% ipython --no-banner

In [1]: import numpy as np

In [2]: np.set_printoptions(suppress=True, linewidth=200)

In [3]: r0 = np.array([0, 0, 0, 0]) + 0.5

In [4]: arr = np.outer(r0, r0) / (r0 @ r0)

In [5]: print(arr)
[[0.25 0.25 0.25 0.25]
 [0.25 0.25 0.25 0.25]
 [0.25 0.25 0.25 0.25]
 [0.25 0.25 0.25 0.25]]

In [6]: # columns 0 and 1 are equal

In [7]: print(np.round(arr @ np.linalg.pinv(arr) @ arr, 2))
[[0.25 0.25 0.25 0.25]
 [0.25 0.25 0.25 0.25]
 [0.25 0.25 0.25 0.25]
 [0.25 0.25 0.25 0.25]]

In [8]: round(np.trace(np.linalg.pinv(arr) @ arr), 2)
Out[8]: np.float64(1.0)

In [9]: np.abs(np.diag(np.linalg.qr(arr)[1])) > 1e-9
Out[9]: array([ True, False, False, False])

In [10]: np.unique(arr.round(6), axis=0).shape
Out[10]: (1, 4)

In [11]: np.linalg.lstsq(arr[:-1].T, arr[-1])[2]
Out[11]: np.int32(1)

In [12]: proj = np.triu(np.array([[2, 1, 2, 0], [1, -2, 0, -2], [0, 1, -2, 2], [-2, 0, -1, -1]]), 1) + np.eye(4)

In [13]: out = proj @ arr @ np.linalg.inv(proj)

In [14]: out
Out[14]: 
array([[ 1.  ,  0.  , -1.  ,  3.  ],
       [-0.25,  0.  ,  0.25, -0.75],
       [ 0.75,  0.  , -0.75,  2.25],
       [ 0.25,  0.  , -0.25,  0.75]])

In [15]: round(np.linalg.det(out), 2)
Out[15]: np.float64(0.0)

In [16]: print(proj @ arr - arr @ proj)
[[ 0.75  0.5   0.25  0.75]
 [-0.5  -0.75 -1.   -0.5 ]
 [ 0.5   0.25  0.    0.5 ]
 [ 0.   -0.25 -0.5   0.  ]]

In [17]: U, s, Vt = np.linalg.svd(out)

In [18]: evecs = Vt[:(s > 1e-8).sum()]

In [19]: rng = np.random.default_rng(4805)

In [20]: x0 = out[0] + 5 * out[2] + rng.integers(2) * np.eye(4)[1]

In [21]: x0
Out[21]: array([ 4.75,  0.  , -4.75, 14.25])

In [22]: np.round(evecs.T @ evecs, 2)
Out[22]: 
array([[ 0.09,  0.  , -0.09,  0.27],
       [ 0.  ,  0.  ,  0.  ,  0.  ],
       [-0.09,  0.  ,  0.09, -0.27],
       [ 0.27,  0.  , -0.27,  0.82]])

In [23]: np.linalg.matrix_rank(np.vstack([out, x0]))
Out[23]: np.int64(1)

In [24]: np.round(np.diag(evecs.T @ evecs), 2)
Out[24]: array([0.09, 0.  , 0.09, 0.82])

In [25]: t3 = np.stack([arr, 3 * arr, arr[::-1]])

In [26]: (t3 @ arr.T).shape
Out[26]: (3, 4, 4)

In [27]: t3.shape
Out[27]: (3, 4, 4)

In [28]: mat = np.load("out3.npy")

In [29]: mat
Out[29]: 
array([[ 2,  2, -5, -3],
       [ 2,  2,  2, -5],
       [-5,  2,  2,  2],
       [-3, -5,  2,  2]])

In [30]: labels = rng.permutation(4)

In [31]: labels
Out[31]: array([1, 2, 3, 0])

In [32]: out = mat[labels][:, labels]

In [33]: np.round(np.sort(np.abs(np.linalg.eigvals(out))), 2)
Out[33]: array([2.41, 4.93, 5.41, 9.93])

In [34]: np.diag(out)
Out[34]: array([2, 2, 2, 2])

In [35]: print(np.trace(out))
8

In [36]: out = mat ** -1
Traceback (most recent call last):
  Cell In[36], line 1
    out = mat ** -1
ValueError: Integers to negative integer powers are not allowed.


In [37]: out = np.linalg.inv(mat)

In [38]: round(np.linalg.det(mat) * np.linalg.det(out), 2)
Out[38]: np.float64(1.0)

In [39]: print(np.allclose(out, mat.T))
False

In [40]: def softmax(z):
    ...:     e = np.exp(z - z.max(axis=-1, keepdims=True))
    ...:     return e / e.sum(axis=-1, keepdims=True)
    ...: 

In [41]: print(np.round(softmax(10 * mat[1]), 2) + 0)
[0.33 0.33 0.33 0.  ]

In [42]: print(np.round(softmax(mat[1] + -2), 2) + 0)
[0.33 0.33 0.33 0.  ]

In [43]: np.round(softmax(mat).sum(axis=1), 2)
Out[43]: array([1., 1., 1., 1.])

In [44]: scores = mat @ mat.T / np.sqrt(4)

In [45]: np.round(softmax(scores)[1] @ mat, 2)
Out[45]: array([ 2.,  2.,  2., -5.])

In [46]: np.round(softmax(scores + np.triu(np.full(scores.shape, -np.inf), 1)), 2) + 0
Out[46]: 
array([[1., 0., 0., 0.],
       [0., 1., 0., 0.],
       [0., 0., 1., 0.],
       [0., 0., 0., 1.]])

In [47]: np.round(softmax(scores), 2) + 0
Out[47]: 
array([[1., 0., 0., 0.],
       [0., 1., 0., 0.],
       [0., 0., 1., 0.],
       [0., 0., 0., 1.]])

In [48]: out = mat / np.linalg.norm(mat, axis=1, keepdims=True)

In [49]: cov = out @ out.T

In [50]: cov.round(2)
Out[50]: 
array([[ 1.  ,  0.33, -0.56, -0.76],
       [ 0.33,  1.  , -0.32, -0.56],
       [-0.56, -0.32,  1.  ,  0.33],
       [-0.76, -0.56,  0.33,  1.  ]])

In [51]: (cov - 2 * np.eye(4)).round(6).argmax(axis=1)
Out[51]: array([1, 0, 3, 2])

In [52]: round(float(np.degrees(np.arccos(np.clip(cov[2, 3], -1, 1)))), 2)
Out[52]: 70.74

In [53]: print(np.argwhere(np.triu(np.abs(cov) > 0.95, 1)))
[]

In [54]: print(cov[2].round(2))
[-0.56 -0.32  1.    0.33]

In [55]: x0 = np.array([-3, 4, -2, 5])

In [56]: rhs = mat @ x0

In [57]: rhs
Out[57]: array([ -3, -27,  29,  -5])

In [58]: np.round(np.linalg.solve(mat, mat[:, 3]), 2) + 0
Out[58]: array([0., 0., 0., 1.])

In [59]: print(np.round(np.linalg.solve(mat, rhs + mat[:, 2]), 2))
[-3.  4. -1.  5.]

In [60]: np.round(np.linalg.solve(mat, 2 * rhs), 2)
Out[60]: array([-6.,  8., -4., 10.])
